>>> import numpy as np
>>> np.set_printoptions(suppress=True, linewidth=140)
>>> rnd = lambda a: np.round(a, 2) + 0
>>> arr = np.array([[-0.4, 0.8, 0.5, 1.3],
...     [0.8, -0.3, -1.0, 2.1],
...     [1.9, -0.5, 0.0, 0.9],
...     [1.0, -0.4, 4.5, 0.1],
...     [0.2, -0.8, 2.0, -1.4],
...     [-0.3, -1.4, 2.0, -0.8]])
>>> arr
array([[-0.4,  0.8,  0.5,  1.3],
       [ 0.8, -0.3, -1. ,  2.1],
       [ 1.9, -0.5,  0. ,  0.9],
       [ 1. , -0.4,  4.5,  0.1],
       [ 0.2, -0.8,  2. , -1.4],
       [-0.3, -1.4,  2. , -0.8]])
>>> A2 = np.c_[arr[:, :2] @ np.array([[3, 1], [9, 1]]), np.array([0, 0, 1, 2, 2, 1])]
>>> rnd(A2)
array([[  6. ,   0.4,   0. ],
       [ -0.3,   0.5,   0. ],
       [  1.2,   1.4,   1. ],
       [ -0.6,   0.6,   2. ],
       [ -6.6,  -0.6,   2. ],
       [-13.5,  -1.7,   1. ]])
>>> np.linalg.matrix_rank(A2)
np.int64(3)
>>> rng = np.random.default_rng(399)
>>> idx = rng.permutation(4)
>>> A2 = arr[:, idx] * rng.choice([-1, 1], 4)
>>> A2
array([[-0.4,  0.5,  0.8, -1.3],
       [ 0.8, -1. , -0.3, -2.1],
       [ 1.9,  0. , -0.5, -0.9],
       [ 1. ,  4.5, -0.4, -0.1],
       [ 0.2,  2. , -0.8,  1.4],
       [-0.3,  2. , -1.4,  0.8]])
>>> Uu, _, Vh = np.linalg.svd(arr.T @ A2)
>>> rnd(np.linalg.lstsq(arr, A2)[0])
array([[ 1.,  0.,  0.,  0.],
       [ 0.,  0.,  1.,  0.],
       [ 0.,  1.,  0.,  0.],
       [ 0.,  0.,  0., -1.]])
>>> hat = A2 @ np.linalg.solve(A2.T @ A2, A2.T)
>>> rnd(np.linalg.eigvalsh(hat))
array([0., 0., 1., 1., 1., 1.])
>>> rnd(np.diag(hat))
array([0.56, 0.72, 0.72, 0.86, 0.31, 0.82])
>>> rnd(hat @ A2[:, 1])
array([ 0.5, -1. ,  0. ,  4.5,  2. ,  2. ])
>>> rnd(np.trace(hat))
np.float64(4.0)
>>> hat = arr @ np.linalg.solve(arr.T @ arr, arr.T)
>>> np.allclose(hat @ hat, hat)
True
>>> gram = arr.T @ arr
>>> rnd(np.linalg.svd(arr, compute_uv=False) ** 2)
array([32.37, 10.63,  3.99,  1.32])
>>> rnd(np.linalg.eigvalsh(gram)[::-1])
array([32.37, 10.63,  3.99,  1.32])
>>> np.diag(gram)
array([ 5.54,  3.74, 29.5 ,  9.52])
>>> np.trace(gram), (arr ** 2).sum()
(np.float64(48.3), np.float64(48.3))
>>> X = np.load("sample9.npy")
>>> X
array([[5., 1., 1., 1., 1., 1.],
       [1., 5., 1., 1., 1., 1.],
       [1., 1., 5., 1., 1., 1.],
       [1., 1., 1., 5., 1., 1.],
       [1., 1., 1., 1., 5., 1.],
       [1., 1., 1., 1., 1., 5.]])
>>> # equal to its transpose
>>> np.fft.fft(X[0])
array([10.+0.j,  4.+0.j,  4.+0.j,  4.+0.j,  4.+0.j,  4.+0.j])
>>> X @ np.ones(6)
array([10., 10., 10., 10., 10., 10.])
>>> (X @ X)[0]
array([30., 14., 14., 14., 14., 14.])
>>> w, V = np.linalg.eigh(X)
>>> rnd(w.sum()), np.trace(X)
(np.float64(30.0), np.float64(30.0))
>>> rnd(w)
array([ 4.,  4.,  4.,  4.,  4., 10.])
>>> (w > 1e-8).sum(), (w < -1e-8).sum()
(np.int64(6), np.int64(0))
>>> rnd(np.linalg.svd(X, compute_uv=False))
array([10.,  4.,  4.,  4.,  4.,  4.])
>>> np.unique(w.round(6) + 0, return_counts=True)[1]
array([5, 1])
>>> rnd(V @ np.diag(w) @ V.T)
array([[5., 1., 1., 1., 1., 1.],
       [1., 5., 1., 1., 1., 1.],
       [1., 1., 5., 1., 1., 1.],
       [1., 1., 1., 5., 1., 1.],
       [1., 1., 1., 1., 5., 1.],
       [1., 1., 1., 1., 1., 5.]])
>>> rnd(V.T @ V)
array([[1., 0., 0., 0., 0., 0.],
       [0., 1., 0., 0., 0., 0.],
       [0., 0., 1., 0., 0., 0.],
       [0., 0., 0., 1., 0., 0.],
       [0., 0., 0., 0., 1., 0.],
       [0., 0., 0., 0., 0., 1.]])
>>> np.abs(V[:, -1]).round(6).argmax()
np.int64(0)
>>> rnd(np.abs(V[:, -1]))
array([0.41, 0.41, 0.41, 0.41, 0.41, 0.41])
>>> w, V = np.linalg.eigh(X)
>>> x = np.array([0, 1, 2, 1, 2, 5])
>>> rnd(V * np.sqrt(w) @ V.T)
array([[2.19, 0.19, 0.19, 0.19, 0.19, 0.19],
       [0.19, 2.19, 0.19, 0.19, 0.19, 0.19],
       [0.19, 0.19, 2.19, 0.19, 0.19, 0.19],
       [0.19, 0.19, 0.19, 2.19, 0.19, 0.19],
       [0.19, 0.19, 0.19, 0.19, 2.19, 0.19],
       [0.19, 0.19, 0.19, 0.19, 0.19, 2.19]])
>>> np.abs(X).sum(axis=1).max(), rnd(np.abs(w).max())
(np.float64(10.0), np.float64(10.0))
>>> (np.sign(V[:, -1].round(6)) == np.sign(V[0, -1].round(6))).astype(int)
array([1, 1, 1, 1, 1, 1])
>>> rnd(x @ X @ x / (x @ x)), rnd(w[0]), rnd(w[-1])
(np.float64(7.46), np.float64(4.0), np.float64(10.0))
>>> idx = rng.permutation(6)
>>> idx
array([4, 3, 0, 2, 5, 1])
>>> A2 = X[idx][:, idx]
>>> np.allclose(A2, X)
True
>>> rnd(np.linalg.det(A2)), rnd(np.linalg.det(X[idx]))
(np.float64(10240.0), np.float64(-10240.0))
>>> np.diag(A2)
array([5., 5., 5., 5., 5., 5.])
>>> np.trace(A2)
np.float64(30.0)
